% ipython --no-banner

In [1]: import numpy as np

In [2]: from numpy import linalg as LA

In [3]: np.set_printoptions(precision=2, suppress=True, linewidth=200, legacy="1.25")

In [4]: def rd(a):
   ...:     return np.round(a, 2) + 0
   ...: 

In [5]: M2 = np.array([[-2, 3, 2, -1], [1, 2, -1, -1], [-2, -1, 3, 0], [0, -3, -3, 3]])

In [6]: X = np.tril(M2)

In [7]: X
Out[7]: 
array([[-2,  0,  0,  0],
       [ 1,  2,  0,  0],
       [-2, -1,  3,  0],
       [ 0, -3, -3,  3]])

In [8]: X @ X
Out[8]: 
array([[  4,   0,   0,   0],
       [  0,   4,   0,   0],
       [ -3,  -5,   9,   0],
       [  3, -12, -18,   9]])

In [9]: rd(np.sort(LA.eigvals(X)))
Out[9]: array([-2.,  2.,  3.,  3.])

In [10]: np.prod(np.diag(X)), rd(LA.det(X))
Out[10]: (-36, -36.0)

In [11]: [int(LA.matrix_rank(LA.matrix_power(X, p))) for p in range(1, 5)]
Out[11]: [4, 4, 4, 4]

In [12]: proj = np.triu(np.array([[0, 2, 8, 0], [9, 9, 7, -1], [-4, -1, 7, 2], [7, 6, -3, 0]]), 1) + np.eye(4)

In [13]: M2 = proj @ X @ LA.inv(proj)

In [14]: rd(np.poly(M2))
Out[14]: array([  1.,  -6.,   5.,  24., -36.])

In [15]: q, R = LA.qr(X)

In [16]: rd(q)
Out[16]: 
array([[-0.67, -0.25,  0.7 ,  0.  ],
       [ 0.33, -0.44,  0.16,  0.82],
       [-0.67,  0.03, -0.62,  0.41],
       [ 0.  ,  0.86,  0.31,  0.41]])

In [17]: rd(q.T @ q)
Out[17]: 
array([[1., 0., 0., 0.],
       [0., 1., 0., 0.],
       [0., 0., 1., 0.],
       [0., 0., 0., 1.]])

In [18]: q.shape, R.shape
Out[18]: ((4, 4), (4, 4))

In [19]: rd(R)
Out[19]: 
array([[ 3.  ,  1.33, -2.  ,  0.  ],
       [ 0.  , -3.5 , -2.48,  2.57],
       [ 0.  ,  0.  , -2.8 ,  0.93],
       [ 0.  ,  0.  ,  0.  ,  1.22]])

In [20]: M2 = np.array([[0.5], [1.9], [0.3]])

In [21]: Z = np.array([[1.0, -0.4, 0.2]])

In [22]: M = M2 @ Z

In [23]: M
Out[23]: 
array([[ 0.5 , -0.2 ,  0.1 ],
       [ 1.9 , -0.76,  0.38],
       [ 0.3 , -0.12,  0.06]])

In [24]: U, sig, VT = LA.svd(M)

In [25]: np.argmax(sig[:-1] / (sig[1:] + 1e-6)) + 1
Out[25]: 1

In [26]: rd(sig)
Out[26]: array([2.18, 0.  , 0.  ])

In [27]: M2 = U[:, :1] @ np.diag(sig[:1]) @ VT[:1]

In [28]: rd(np.abs(M - M2).max())
Out[28]: 0.0

In [29]: rd(LA.norm(M - M2) / LA.norm(M))
Out[29]: 0.0

In [30]: LA.matrix_rank(M2)
Out[30]: 1

In [31]: LA.matrix_rank(M, rtol=0.05)
Out[31]: 1

In [32]: rd(M2)
Out[32]: 
array([[ 0.5 , -0.2 ,  0.1 ],
       [ 1.9 , -0.76,  0.38],
       [ 0.3 , -0.12,  0.06]])

In [33]: rd(LA.norm(M - M2, 2)), rd(sig[1])
Out[33]: (0.0, 0.0)
